% ipython --no-banner

In [1]: import numpy as np

In [2]: from numpy import linalg as LA

In [3]: np.set_printoptions(precision=3, suppress=True, linewidth=140)

In [4]: def tidy(a):
   ...:     return np.round(a, 3) + 0
   ...: 

In [5]: data = np.loadtxt("test11.csv", delimiter=",")

In [6]: tidy(data)
Out[6]: 
array([[ 1.391, -0.536, -1.097,  0.175,  0.248, -0.695],
       [-0.293,  1.053, -0.515, -0.702,  1.407, -0.261],
       [ 0.439,  0.825,  0.733,  1.505,  0.423, -0.383],
       [-0.293, -0.893, -0.315,  0.724,  1.069,  1.162],
       [ 1.025, -0.365,  1.298, -0.827,  0.602,  0.291],
       [-0.805, -0.997,  0.459,  0.063,  0.525, -1.366]])

In [7]: out = LA.inv(data)

In [8]: np.allclose(out, data.T)
Out[8]: False

In [9]: (np.abs(out) > 1e-9).astype(int)
Out[9]: 
array([[1, 1, 1, 1, 1, 1],
       [1, 1, 1, 1, 1, 1],
       [1, 1, 1, 1, 1, 1],
       [1, 1, 1, 1, 1, 1],
       [1, 1, 1, 1, 1, 1],
       [1, 1, 1, 1, 1, 1]])

In [10]: Uu, s, Vt = LA.svd(data, full_matrices=False)

In [11]: tidy(Vt @ Vt.T)
Out[11]: 
array([[1., 0., 0., 0., 0., 0.],
       [0., 1., 0., 0., 0., 0.],
       [0., 0., 1., 0., 0., 0.],
       [0., 0., 0., 1., 0., 0.],
       [0., 0., 0., 0., 1., 0.],
       [0., 0., 0., 0., 0., 1.]])

In [12]: tidy(Uu.T @ Uu)
Out[12]: 
array([[1., 0., 0., 0., 0., 0.],
       [0., 1., 0., 0., 0., 0.],
       [0., 0., 1., 0., 0., 0.],
       [0., 0., 0., 1., 0., 0.],
       [0., 0., 0., 0., 1., 0.],
       [0., 0., 0., 0., 0., 1.]])

In [13]: tidy(s / s[0])
Out[13]: array([1., 1., 1., 1., 1., 1.])

In [14]: tidy(np.sqrt((s ** 2).sum())), tidy(LA.norm(data))
Out[14]: (np.float64(4.899), np.float64(4.899))

In [15]: x0 = np.array([-1, 2, 0, 0, 0, 2])

In [16]: h1 = np.maximum(data @ x0, 0)

In [17]: tidy(np.maximum(data @ (3 * x0), 0))
Out[17]: array([0.   , 5.63 , 1.334, 2.494, 0.   , 0.   ])

In [18]: tidy(data * (h1 > 1e-9)[:, None])
Out[18]: 
array([[ 0.   ,  0.   ,  0.   ,  0.   ,  0.   ,  0.   ],
       [-0.293,  1.053, -0.515, -0.702,  1.407, -0.261],
       [ 0.439,  0.825,  0.733,  1.505,  0.423, -0.383],
       [-0.293, -0.893, -0.315,  0.724,  1.069,  1.162],
       [ 0.   ,  0.   ,  0.   ,  0.   ,  0.   ,  0.   ],
       [ 0.   ,  0.   ,  0.   ,  0.   ,  0.   ,  0.   ]])

In [19]: tidy(np.tanh(data @ x0))
Out[19]: array([-0.999,  0.954,  0.417,  0.681, -0.825, -0.999])

In [20]: np.flatnonzero(h1 > 1e-9)
Out[20]: array([1, 2, 3])
